$ python3 -q
>>> import numpy as np
>>> np.set_printoptions(suppress=True, linewidth=120)
>>> m1 = np.array([[-0.3, -0.02, -0.01, -0.16, 0.28, 0.18, 0.05],
...     [7.64, 7.13, 7.63, 5.02, 2.09, 4.73, 0.79],
...     [7.7, 7.36, 7.32, 5.53, 2.48, 5.18, 0.69],
...     [16.55, 14.07, 14.02, 9.75, 4.37, 10.22, 2.37]])
>>> x0 = np.array([3, 0, 2, 3, 0, 1, 2])
>>> h = np.maximum(m1 @ x0, 0)
>>> print(np.flatnonzero(h > 1e-9))
[1 2 3]
>>> print(np.round(np.tanh(m1 @ x0), 2))
[-0.81  1.    1.    1.  ]
>>> print(np.round(np.maximum(m1 @ (3 * x0), 0), 2))
[  0.   178.65 182.67 365.7 ]
>>> print([round(float(x), 2) for x in np.linalg.svd(m1, compute_uv=False)[:3]])
[36.63, 1.17, 0.6]
>>> print(np.argsort(-np.linalg.norm(m1, axis=0).round(6), kind="stable")[:3])
[0 2 1]
>>> print(np.round(np.linalg.norm(m1, 2) / np.linalg.norm(m1), 2))
1.0
>>> print(np.linalg.matrix_rank(m1, rtol=0.1))
1
>>> O, _ = np.linalg.qr(np.array([[1.3, 1.6, -0.7, 0.5, -0.6, -0.1],
...     [0.4, 0.9, -0.5, -1.1, -0.7, -0.6],
...     [-0.5, 0.3, -1.1, -0.6, -0.6, -0.7],
...     [-0.2, 0.0, -0.2, -1.2, -0.4, 0.8],
...     [-1.6, -0.6, 1.0, -2.4, -0.8, -0.6],
...     [0.9, 0.7, 0.5, -1.5, 0.4, 0.8],
...     [0.4, 0.3, 0.4, -0.4, 0.3, 0.8]]))
>>> E = O @ O.T
>>> print(E.round(2))
[[ 0.92  0.15 -0.03 -0.02 -0.03 -0.11  0.18]
 [ 0.15  0.71  0.05  0.03  0.06  0.22 -0.36]
 [-0.03  0.05  0.99 -0.01 -0.01 -0.04  0.06]
 [-0.02  0.03 -0.01  1.   -0.01 -0.03  0.04]
 [-0.03  0.06 -0.01 -0.01  0.99 -0.04  0.07]
 [-0.11  0.22 -0.04 -0.03 -0.04  0.84  0.27]
 [ 0.18 -0.36  0.06  0.04  0.07  0.27  0.55]]
>>> r0 = np.array([2, 3, 0])
>>> print(np.round(np.cross(E[1, :3], E[0, :3]), 2))
[-0.03  0.05 -0.63]
>>> print(np.round(np.polyval(r0, E[1]), 2))
[ 0.49  3.13  0.16  0.11  0.19  0.74 -0.82]
>>> arr = np.load("data.npy")
>>> print(arr)
[[  0.5   -8.03  -1.14  10.44  -2.69   0.26   9.16  -6.6    6.75  -4.74  -4.71]
 [  4.39  -8.37   3.83 -11.52  10.61  -3.28   0.34  -0.1   -4.92  -2.49  -3.06]
 [ -7.54  -2.5   -7.89   7.51   3.5    5.42  -7.71   1.68  -5.03  -7.11  -6.22]
 [ -6.87   1.5   -6.32   2.83 -12.27  -3.73   0.67   2.15  -6.35  -4.21   8.66]
 [  2.04  -4.41   2.83  -0.27   0.39  -3.03  -2.44   8.18 -15.73   6.09  -1.2 ]
 [  5.7    1.94  -0.9  -13.15   4.72  -2.33   4.19   7.37   2.25  -9.24   0.15]
 [ 14.56  -6.01  -1.7    2.48   5.79  -6.27  -3.4   -3.48  -3.4   -0.75   5.86]
 [ -7.89 -10.32  -3.2   13.7   -0.81  -3.62   2.92  -0.24   2.08  -2.55   0.  ]
 [  2.16  -4.03  -3.41  14.01  -3.02   3.47   6.99   6.19   1.42  -7.47  -2.26]
 [ 10.41   4.7   -2.67  -7.68   7.86   3.18  -1.17  -8.38  -1.98   2.33   7.13]
 [ -7.15   4.61   3.53   6.68  10.52   0.51  -6.54   1.72  -8.7    6.07  -1.1 ]
 [ -1.01  -6.81   7.     4.03  -4.51   1.74   0.69   5.03   5.32 -10.07  10.41]
 [-10.76   8.43   0.94  -0.58  -2.82   4.31  -8.76  -3.18  -2.22   1.53   9.54]
 [ -0.5    1.6   -3.18  -5.84  12.34   7.03 -10.76   1.16  -1.03   3.3   -4.71]
 [  0.17  -9.06  -6.11   1.45  -4.04 -11.    -1.48   6.98  -1.16  -9.07   2.61]
 [ 10.29  -3.47   3.81   1.16   7.65   1.9   -3.75  -4.13   7.77   3.29  10.09]
 [ -6.74   4.31  -1.1   -0.85   1.73  12.03  -2.82  -7.46  -1.99  -3.21  10.41]
 [  7.03  -0.06   8.93  -8.46  -6.49   5.92  -0.97  -1.88   1.7   -8.72  -6.22]
 [  5.42 -12.63  -6.57  -3.07   7.86   7.72  -5.78   0.19  -0.8   -1.32  -1.16]
 [ 10.87  -4.53   0.05  12.88  -0.6    4.33   5.95  -4.23   2.23   4.25  -0.1 ]]
>>> out = arr / np.linalg.norm(arr, axis=1, keepdims=True)
>>> gram = out @ out.T
>>> print(np.round(np.linalg.norm(out, axis=1), 2))
[1. 1. 1. 1. 1. 1. 1. 1. 1. 1. 1. 1. 1. 1. 1. 1. 1. 1. 1. 1.]
>>> print(gram[5].round(2))
[-0.29  0.57 -0.26 -0.18 -0.07  1.    0.11 -0.5  -0.13  0.27 -0.41  0.11 -0.35  0.13  0.26  0.02 -0.19  0.41  0.15
 -0.42]
>>> print(np.argwhere(np.triu(np.abs(gram) > 0.95, 1)))
[]
>>> out = np.c_[arr[:, :9] @ np.array([[0, 0, 1, 0, 1, 3, 2, 0, 2],
...     [3, 1, 2, 2, 0, 2, 1, 1, 0],
...     [1, 3, 2, 3, 1, 0, 0, 1, 2],
...     [0, 2, 1, 1, 2, 0, 2, 3, 0],
...     [1, 2, 2, 3, 0, 1, 2, 2, 3],
...     [2, 0, 2, 1, 0, 3, 2, 1, 3],
...     [3, 3, 3, 0, 2, 3, 3, 0, 1],
...     [1, 0, 3, 1, 0, 3, 2, 2, 2],
...     [1, 1, 3, 2, 1, 1, 1, 1, 0]]), np.array([-2, 2, 4, 2, -4, 3, 2, -1, 0, 5, 0, -4, -4, 1, 4, -2, 3, -5, 2, 2])]
>>> print(out.round(2))
[[  0.23  38.28  15.67  -9.95  45.31  -2.04  30.02  10.58 -12.61  -2.  ]
 [-21.23  -2.6  -15.59   1.84 -19.06  -7.   -12.07 -26.28  38.57   2.  ]
 [-27.53 -32.31 -36.15 -13.62 -20.86 -30.98  -9.52  22.89  -8.45   4.  ]
 [-23.74 -40.68 -56.27 -64.22 -12.54 -38.96 -38.62 -26.65 -69.41   2.  ]
 [-30.94 -18.73 -36.64 -25.74 -16.28  -9.91 -12.84  -4.01  15.74  -4.  ]
 [ 27.17  -2.8   40.84  11.73 -10.87  55.64  21.38 -14.31  35.7    3.  ]
 [-43.56  -8.17 -30.18 -13.82   7.62  -5.4    6.55  -5.32  13.92   2.  ]
 [-31.61  16.7  -15.81 -18.67  24.23 -45.86   2.8   23.94 -33.03  -1.  ]
 [ 17.    30.11  45.99  -0.84  42.17  46.77  63.98  45.82  18.22   0.  ]
 [ 11.78  -8.44  -5.72   8.13 -11.94  27.4    9.99 -20.85  30.67   5.  ]
 [  2.3   21.28  -2.69  42.88 -12.04 -23.34   0.85  44.47  22.75   0.  ]
 [ -2.04  20.62  30.98  15.29  20.75   6.54  11.14  20.38  14.42  -4.  ]
 [  0.35 -24.05 -32.1    7.33 -30.72 -43.35 -46.13  -2.28 -30.29  -4.  ]
 [ -4.13 -28.25  -2.65  30.97 -37.91   5.3   -3.33  13.9   42.31   1.  ]
 [-57.95 -38.17 -45.78 -53.46  -7.16 -39.31 -27.54 -17.1  -44.52   4.  ]
 [ -2.76  22.1   30.9   41.91  16.69  21.41  26.79  20.53  44.84  -2.  ]
 [ 19.71  -7.68 -10.46  10.25 -17.17  -6.61  -8.72  -0.76   7.86   3.  ]
 [ 11.01  -4.38  11.72   6.18  -1.2   25.39  -9.03 -25.63  25.48  -5.  ]
 [-39.11 -40.9  -24.06 -18.15 -19.65   4.45   5.47  -5.39  39.04   2.  ]
 [ 10.37  40.26  34.1    6.73  50.81  43.33  62.05  31.06  30.52   2.  ]]
>>> print(np.linalg.matrix_rank(out))
10
>>> print(np.linalg.matrix_rank(np.c_[arr, out]))
12
>>> print(np.round(np.linalg.norm(np.linalg.qr(arr)[0].T @ out, axis=0) ** 2 / ((out ** 2).sum(axis=0) + 1e-12), 2))
[1.   1.   1.   1.   1.   1.   1.   1.   1.   0.81]
>>> x0 = np.array([-7, -4, 7, 5, 0, 4, 9, -7, -6, -8, -8])
>>> target = arr @ x0
>>> print(np.round(np.linalg.lstsq(arr, target)[0], 2) + 0)
[-7. -4.  7.  5.  0.  4.  9. -7. -6. -8. -8.]
>>> rng = np.random.default_rng(6478)
>>> target = target + 0.1 * rng.normal(size=20)
>>> print(target.round(2))
[ 237.76   36.39  122.33   -9.68  -14.34  -83.78 -129.24  163.9   150.05 -151.77   33.18   46.76  -69.31 -113.72
  -47.88 -176.57   47.18  108.55  -46.59   60.61]
>>> c, *_ = np.linalg.lstsq(arr, target)
>>> print(c.round(2) + 0)
[-7.   -4.    7.    5.    0.    4.    9.   -6.99 -5.99 -7.99 -8.  ]
>>> print(round(float(np.linalg.norm(target - arr @ c)), 2))
0.33
>>> O, V = np.linalg.qr(arr[:, :10])[0], np.linalg.qr(arr[:, 10:])[0]
>>> sig = np.linalg.svd(O.T @ V, compute_uv=False)
>>> print(np.round(np.degrees(np.arccos(sig.clip(0, 1))), 2))
[61.78]
>>> print((sig > 0.9).sum())
0
>>> print(round(float(np.linalg.norm(O @ O.T - V @ V.T, 2)), 2))
1.0
>>> X = np.load("a.npy")
>>> print(X)
[[ 0.39 -0.58  1.57  0.7   0.01  1.4  -0.59  0.08 -0.15  0.75 -0.28  0.02]
 [ 1.49 -1.13  4.35  5.5  -1.17  4.81 -0.81 -1.72  0.12  1.79 -0.73 -0.16]
 [ 0.32 -0.69  1.79  0.45  0.19  1.46 -0.71  0.3  -0.14  0.91 -0.25 -0.01]
 [ 0.22 -0.36  1.09  1.41 -0.44  1.14  0.06 -0.61  0.24  0.49 -0.08 -0.14]]
>>> out = X / np.linalg.norm(X, axis=1, keepdims=True)
>>> gram = out @ out.T
>>> print((np.abs(gram) > 0.9).astype(int))
[[1 0 1 0]
 [0 1 0 1]
 [1 0 1 0]
 [0 1 0 1]]
>>> print(gram.round(2))
[[1.   0.88 0.99 0.81]
 [0.88 1.   0.79 0.98]
 [0.99 0.79 1.   0.72]
 [0.81 0.98 0.72 1.  ]]
>>> print(np.argwhere(np.triu(np.abs(gram) > 0.95, 1)))
[[0 2]
 [1 3]]
>>> print(np.round(np.linalg.norm(out, axis=1), 2))
[1. 1. 1. 1.]
>>> print(round(np.degrees(np.arccos(np.clip(gram[2, 1], -1, 1))), 2))
37.55
>>> J = np.loadtxt("out3.csv", delimiter=",")
>>> print(J)
[[0. 0. 1. 0. 0. 0.]
 [1. 0. 0. 0. 0. 0.]
 [0. 0. 0. 0. 1. 0.]
 [0. 0. 0. 1. 0. 0.]
 [0. 1. 0. 0. 0. 0.]
 [0. 0. 0. 0. 0. 1.]]
>>> print(np.round(np.linalg.norm(J, axis=0), 2))
[1. 1. 1. 1. 1. 1.]
>>> print(np.round(np.linalg.pinv(J), 2))
[[0. 1. 0. 0. 0. 0.]
 [0. 0. 0. 0. 1. 0.]
 [1. 0. 0. 0. 0. 0.]
 [0. 0. 0. 1. 0. 0.]
 [0. 0. 1. 0. 0. 0.]
 [0. 0. 0. 0. 0. 1.]]
>>> print(J @ J.T)
[[1. 0. 0. 0. 0. 0.]
 [0. 1. 0. 0. 0. 0.]
 [0. 0. 1. 0. 0. 0.]
 [0. 0. 0. 1. 0. 0.]
 [0. 0. 0. 0. 1. 0.]
 [0. 0. 0. 0. 0. 1.]]
